In [1]: import numpy as np

In [2]: np.set_printoptions(precision=2, suppress=True, linewidth=200)

In [3]: W0 = np.loadtxt("m.csv", delimiter=",")

In [4]: W0
Out[4]: 
array([[ 2.,  2.,  2.,  2.,  2.,  2.,  2.,  2.,  2.,  2.,  2.],
       [ 2.,  4.,  4.,  4.,  4.,  4.,  4.,  4.,  4.,  4.,  4.],
       [ 2.,  4.,  6.,  6.,  6.,  6.,  6.,  6.,  6.,  6.,  6.],
       [ 2.,  4.,  6.,  8.,  8.,  8.,  8.,  8.,  8.,  8.,  8.],
       [ 2.,  4.,  6.,  8., 10., 10., 10., 10., 10., 10., 10.],
       [ 2.,  4.,  6.,  8., 10., 12., 12., 12., 12., 12., 12.],
       [ 2.,  4.,  6.,  8., 10., 12., 14., 14., 14., 14., 14.],
       [ 2.,  4.,  6.,  8., 10., 12., 14., 16., 16., 16., 16.],
       [ 2.,  4.,  6.,  8., 10., 12., 14., 16., 18., 18., 18.],
       [ 2.,  4.,  6.,  8., 10., 12., 14., 16., 18., 20., 20.],
       [ 2.,  4.,  6.,  8., 10., 12., 14., 16., 18., 20., 22.]])

In [5]: O, vecs = np.linalg.qr(W0[:, :5])[0], np.linalg.qr(W0[:, 5:])[0]

In [6]: s = np.linalg.svd(O.T @ vecs, compute_uv=False)

In [7]: round(np.linalg.norm(O @ O.T - vecs @ vecs.T, 2), 2)
Out[7]: np.float64(1.0)

In [8]: s.round(2) + 0
Out[8]: array([1.  , 0.49, 0.  , 0.  , 0.  ])

In [9]: evals, vecs = np.linalg.eigh(W0)

In [10]: np.round(vecs.T @ vecs, 2) + 0
Out[10]: 
array([[1., 0., 0., 0., 0., 0., 0., 0., 0., 0., 0.],
       [0., 1., 0., 0., 0., 0., 0., 0., 0., 0., 0.],
       [0., 0., 1., 0., 0., 0., 0., 0., 0., 0., 0.],
       [0., 0., 0., 1., 0., 0., 0., 0., 0., 0., 0.],
       [0., 0., 0., 0., 1., 0., 0., 0., 0., 0., 0.],
       [0., 0., 0., 0., 0., 1., 0., 0., 0., 0., 0.],
       [0., 0., 0., 0., 0., 0., 1., 0., 0., 0., 0.],
       [0., 0., 0., 0., 0., 0., 0., 1., 0., 0., 0.],
       [0., 0., 0., 0., 0., 0., 0., 0., 1., 0., 0.],
       [0., 0., 0., 0., 0., 0., 0., 0., 0., 1., 0.],
       [0., 0., 0., 0., 0., 0., 0., 0., 0., 0., 1.]])

In [11]: print(evals.sum(), np.trace(W0))
132.0 132.0

In [12]: np.unique(evals.round(6) + 0, return_counts=True)[1]
Out[12]: array([1, 1, 1, 1, 1, 1, 1, 1, 1, 1, 1])

In [13]: print(np.abs(vecs[:, -1]))
[0.06 0.11 0.17 0.22 0.26 0.3  0.34 0.37 0.39 0.41 0.42]
